In [1]: import numpy as np

In [2]: np.set_printoptions(precision=2, suppress=True, linewidth=200)

In [3]: W2 = np.array([[-1.0, 1.9, -0.2, 0.6, -0.1]])

In [4]: rng = np.random.default_rng(875)

In [5]: m1 = np.array([[3],
   ...:     [4],
   ...:     [0],
   ...:     [3],
   ...:     [5],
   ...:     [4],
   ...:     [0],
   ...:     [1],
   ...:     [3],
   ...:     [0],
   ...:     [3],
   ...:     [1],
   ...:     [4],
   ...:     [0],
   ...:     [5],
   ...:     [4],
   ...:     [4],
   ...:     [2],
   ...:     [4],
   ...:     [0],
   ...:     [2],
   ...:     [2],
   ...:     [1],
   ...:     [1],
   ...:     [3],
   ...:     [5],
   ...:     [0]]) @ W2 + 0.05 * rng.normal(size=(27, 5))

In [6]: m1.round(2) + 0
Out[6]: 
array([[-3.13,  5.75, -0.53,  1.85, -0.3 ],
       [-3.98,  7.62, -0.79,  2.37, -0.46],
       [-0.04,  0.  ,  0.04,  0.08, -0.01],
       [-3.01,  5.76, -0.64,  1.82, -0.31],
       [-5.06,  9.53, -1.03,  2.98, -0.51],
       [-4.03,  7.61, -0.73,  2.44, -0.46],
       [-0.05,  0.11,  0.02, -0.03, -0.04],
       [-1.06,  1.86, -0.16,  0.57, -0.08],
       [-2.94,  5.69, -0.67,  1.86, -0.32],
       [-0.05, -0.07,  0.05,  0.  ,  0.01],
       [-2.93,  5.73, -0.58,  1.76, -0.43],
       [-0.99,  1.93, -0.25,  0.59, -0.09],
       [-3.98,  7.62, -0.71,  2.37, -0.54],
       [ 0.  , -0.01,  0.05, -0.04,  0.  ],
       [-5.04,  9.42, -1.  ,  2.98, -0.6 ],
       [-4.11,  7.64, -0.74,  2.31, -0.43],
       [-3.98,  7.66, -0.77,  2.39, -0.39],
       [-2.08,  3.86, -0.36,  1.26, -0.17],
       [-4.  ,  7.68, -0.73,  2.33, -0.42],
       [-0.05,  0.01, -0.04,  0.06,  0.04],
       [-2.01,  3.72, -0.46,  1.22, -0.26],
       [-2.06,  3.73, -0.38,  1.24, -0.14],
       [-1.11,  1.9 , -0.22,  0.56, -0.07],
       [-0.98,  1.97, -0.25,  0.65, -0.08],
       [-3.03,  5.59, -0.56,  1.88, -0.28],
       [-4.98,  9.47, -0.98,  3.01, -0.53],
       [ 0.03, -0.03,  0.05,  0.02, -0.03]])

In [7]: lab = m1[:, 3] > np.median(m1[:, 3])

In [8]: u = m1[lab].mean(axis=0) - m1[~lab].mean(axis=0)

In [9]: u
Out[9]: array([-2.99,  5.7 , -0.58,  1.79, -0.33])

In [10]: np.argsort(-np.abs(u).round(6), kind="stable")
Out[10]: array([1, 0, 3, 2, 4])

In [11]: Xs = m1 - m1.mean(axis=0)

In [12]: evecs = np.linalg.svd(Xs)[2][:1]

In [13]: B = Xs - Xs @ evecs.T @ evecs

In [14]: round(float(np.linalg.norm(B) / np.linalg.norm(Xs)), 2)
Out[14]: 0.02

In [15]: B.std(axis=0)
Out[15]: array([0.05, 0.03, 0.04, 0.05, 0.04])

In [16]: print((Xs @ evecs.T).std(axis=0))
[3.86]

In [17]: np.linalg.norm(B, axis=1).round(6).argmax()
Out[17]: np.int64(10)

In [18]: Uu, sv, vt = np.linalg.svd(m1, full_matrices=False)

In [19]: np.round(vt @ vt.T, 2) + 0
Out[19]: 
array([[1., 0., 0., 0., 0.],
       [0., 1., 0., 0., 0.],
       [0., 0., 1., 0., 0.],
       [0., 0., 0., 1., 0.],
       [0., 0., 0., 0., 1.]])

In [20]: np.round(Uu.T @ m1 @ vt.T, 2) + 0
Out[20]: 
array([[34.19,  0.  ,  0.  ,  0.  ,  0.  ],
       [ 0.  ,  0.32,  0.  ,  0.  ,  0.  ],
       [ 0.  ,  0.  ,  0.28,  0.  ,  0.  ],
       [ 0.  ,  0.  ,  0.  ,  0.21,  0.  ],
       [ 0.  ,  0.  ,  0.  ,  0.  ,  0.17]])

In [21]: Uu.shape, sv.shape, vt.shape
Out[21]: ((27, 5), (5,), (5, 5))

In [22]: E = np.load("m.npy")

In [23]: E
Out[23]: 
array([[ 4, -7,  0, -8],
       [-1,  8,  4, -6],
       [-4,  7,  8,  6],
       [ 5,  4,  8,  5],
       [ 3,  5,  8,  6],
       [-9,  4,  0,  4]])

In [24]: lab = rng.permutation(4)

In [25]: B = E[:, lab] * rng.choice([-1, 1], 4)

In [26]: B
Out[26]: 
array([[ 8, -7,  0, -4],
       [ 6,  8,  4,  1],
       [-6,  7,  8,  4],
       [-5,  4,  8, -5],
       [-6,  5,  8, -3],
       [-4,  4,  0,  9]])

In [27]: Uu, _, vt = np.linalg.svd(E.T @ B)

In [28]: lab
Out[28]: array([3, 1, 2, 0])

In [29]: np.round(Uu @ vt, 2) + 0
Out[29]: 
array([[ 0.,  0.,  0., -1.],
       [ 0.,  1.,  0.,  0.],
       [ 0.,  0.,  1.,  0.],
       [-1.,  0.,  0.,  0.]])

In [30]: P = E @ np.linalg.solve(E.T @ E, E.T)

In [31]: np.linalg.matrix_rank(np.eye(6) - P)
Out[31]: np.int64(2)

In [32]: u, g = E[2], E[1]

In [33]: u @ u
Out[33]: np.int64(165)

In [34]: u @ g
Out[34]: np.int64(56)

In [35]: pr = (u @ g) / (u @ u) * u

In [36]: g - pr
Out[36]: array([ 0.36,  5.62,  1.28, -8.04])

In [37]: print(pr)
[-1.36  2.38  2.72  2.04]

In [38]: np.linalg.matrix_rank(np.outer(u, g))
Out[38]: np.int64(1)

In [39]: B = np.c_[E[:, :2] @ np.array([[-2, 0], [-3, -3]]), np.array([1, -1, -2, 2, 1, 0])]

In [40]: B
Out[40]: 
array([[ 13,  21,   1],
       [-22, -24,  -1],
       [-13, -21,  -2],
       [-22, -12,   2],
       [-21, -15,   1],
       [  6, -12,   0]])

In [41]: print(np.round(np.linalg.lstsq(E, B[:, 0])[0], 2) + 0)
[-2. -3.  0.  0.]

In [42]: np.linalg.norm(np.linalg.qr(E)[0].T @ B, axis=0) ** 2 / ((B ** 2).sum(axis=0) + 1e-12)
Out[42]: array([1.  , 1.  , 0.51])

In [43]: np.linalg.matrix_rank(np.c_[E, B])
Out[43]: np.int64(5)

In [44]: def softmax(z):
    ...:     e = np.exp(z - z.max(axis=-1, keepdims=True))
    ...:     return e / e.sum(axis=-1, keepdims=True)
    ...: 

In [45]: softmax(E).sum(axis=1)
Out[45]: array([1., 1., 1., 1., 1., 1.])

In [46]: np.round(softmax(10 * E[0]), 2) + 0
Out[46]: array([1., 0., 0., 0.])

In [47]: np.round(softmax(E[0] + -1), 2) + 0
Out[47]: array([0.98, 0.  , 0.02, 0.  ])

In [48]: scores = E @ E.T / np.sqrt(4)

In [49]: softmax(scores).round(6).argmax(axis=1)
Out[49]: array([0, 1, 2, 3, 4, 5])

In [50]: M = np.array([[2, 3, 1], [3, 5, 1], [1, 1, 1]])

In [51]: Uu, sv, vt = np.linalg.svd(M)

In [52]: evecs = vt[:(sv > 1e-8).sum()]

In [53]: vec = M[0] + 4 * M[1] + rng.integers(2) * np.eye(3)[1]

In [54]: vec
Out[54]: array([14., 24.,  5.])

In [55]: round(np.linalg.norm(vec - evecs.T @ evecs @ vec), 2)
Out[55]: np.float64(0.41)

In [56]: evecs.T @ evecs
Out[56]: 
array([[ 0.33,  0.33,  0.33],
       [ 0.33,  0.83, -0.17],
       [ 0.33, -0.17,  0.83]])

In [57]: Uu, sv, vt = np.linalg.svd(M)

In [58]: sv.round(2) + 0
Out[58]: array([7.16, 0.84, 0.  ])

In [59]: print(np.argmax(sv[:-1] / (sv[1:] + 1e-6)) + 1)
2

In [60]: B = Uu[:, :2] @ np.diag(sv[:2]) @ vt[:2]

In [61]: B
Out[61]: 
array([[2., 3., 1.],
       [3., 5., 1.],
       [1., 1., 1.]])

In [62]: round(float(np.linalg.norm(M - B) / np.linalg.norm(M)), 2)
Out[62]: 0.0

In [63]: np.round(np.linalg.norm(M, "nuc"), 2)
Out[63]: np.float64(8.0)

In [64]: np.round(np.linalg.norm(M, 1), 2), round(float(np.linalg.norm(M, np.inf)), 2)
Out[64]: (np.float64(9.0), 9.0)

In [65]: np.linalg.norm(M, axis=1)
Out[65]: array([3.74, 5.92, 1.73])

In [66]: Uu, sv, vt = np.linalg.svd(M, full_matrices=False)

In [67]: np.cumsum(sv ** 2) / np.sum(sv ** 2)
Out[67]: array([0.99, 1.  , 1.  ])

In [68]: print(np.round(sv / sv[0], 2) + 0)
[1.   0.12 0.  ]

In [69]: np.allclose(Uu * sv @ vt, M)
Out[69]: True

In [70]: Uu.shape, sv.shape, vt.shape
Out[70]: ((3, 3), (3,), (3, 3))

In [71]: np.round(vt @ vt.T, 2) + 0
Out[71]: 
array([[1., 0., 0.],
       [0., 1., 0.],
       [0., 0., 1.]])

In [72]: np.round(Uu.T @ M @ vt.T, 2) + 0
Out[72]: 
array([[7.16, 0.  , 0.  ],
       [0.  , 0.84, 0.  ],
       [0.  , 0.  , 0.  ]])

In [73]: np.abs(Uu[:, 0]).round(6).argmax()
Out[73]: np.int64(1)

In [74]: print(np.round(np.sqrt((sv ** 2).sum()), 2), np.round(np.linalg.norm(M), 2))
7.21 7.21

In [75]: print(np.abs(vt[0]))
[0.52 0.82 0.22]

In [76]: print(np.round(Uu.T @ Uu, 2) + 0)
[[1. 0. 0.]
 [0. 1. 0.]
 [0. 0. 1.]]

In [77]: F = np.load("layer14.npy")

In [78]: print(F)
[[ 1  0  2  0  0]
 [ 0 -2  0  2  0]
 [-2  0  2  0  0]
 [ 0  2  0 -2  0]
 [ 0  0  0  0 -2]]

In [79]: round(np.linalg.norm(F, 2) / np.linalg.norm(F), 2)
Out[79]: np.float64(0.7)

In [80]: np.argsort(-np.linalg.norm(F, axis=0).round(6), kind="stable")[:3]
Out[80]: array([1, 2, 3])

In [81]: (F != 0).astype(int)
Out[81]: 
array([[1, 0, 1, 0, 0],
       [0, 1, 0, 1, 0],
       [1, 0, 1, 0, 0],
       [0, 1, 0, 1, 0],
       [0, 0, 0, 0, 1]])

In [82]: Uu, sv, vt = np.linalg.svd(F)

In [83]: evecs = vt[:(sv > 1e-8).sum()]

In [84]: vec = F[1] + -2 * F[2] + rng.integers(2) * np.eye(5)[1]

In [85]: print(vec)
[ 4. -1. -4.  2.  0.]

In [86]: np.linalg.matrix_rank(np.vstack([F, vec]))
Out[86]: np.int64(5)

In [87]: np.round(evecs.T @ evecs, 2) + 0
Out[87]: 
array([[ 1. ,  0. ,  0. ,  0. ,  0. ],
       [ 0. ,  0.5,  0. , -0.5,  0. ],
       [ 0. ,  0. ,  1. ,  0. ,  0. ],
       [ 0. , -0.5,  0. ,  0.5,  0. ],
       [ 0. ,  0. ,  0. ,  0. ,  1. ]])

In [88]: np.allclose(evecs.T @ evecs @ vec, vec)
Out[88]: False

In [89]: print(np.diag(evecs.T @ evecs))
[1.  0.5 1.  0.5 1. ]
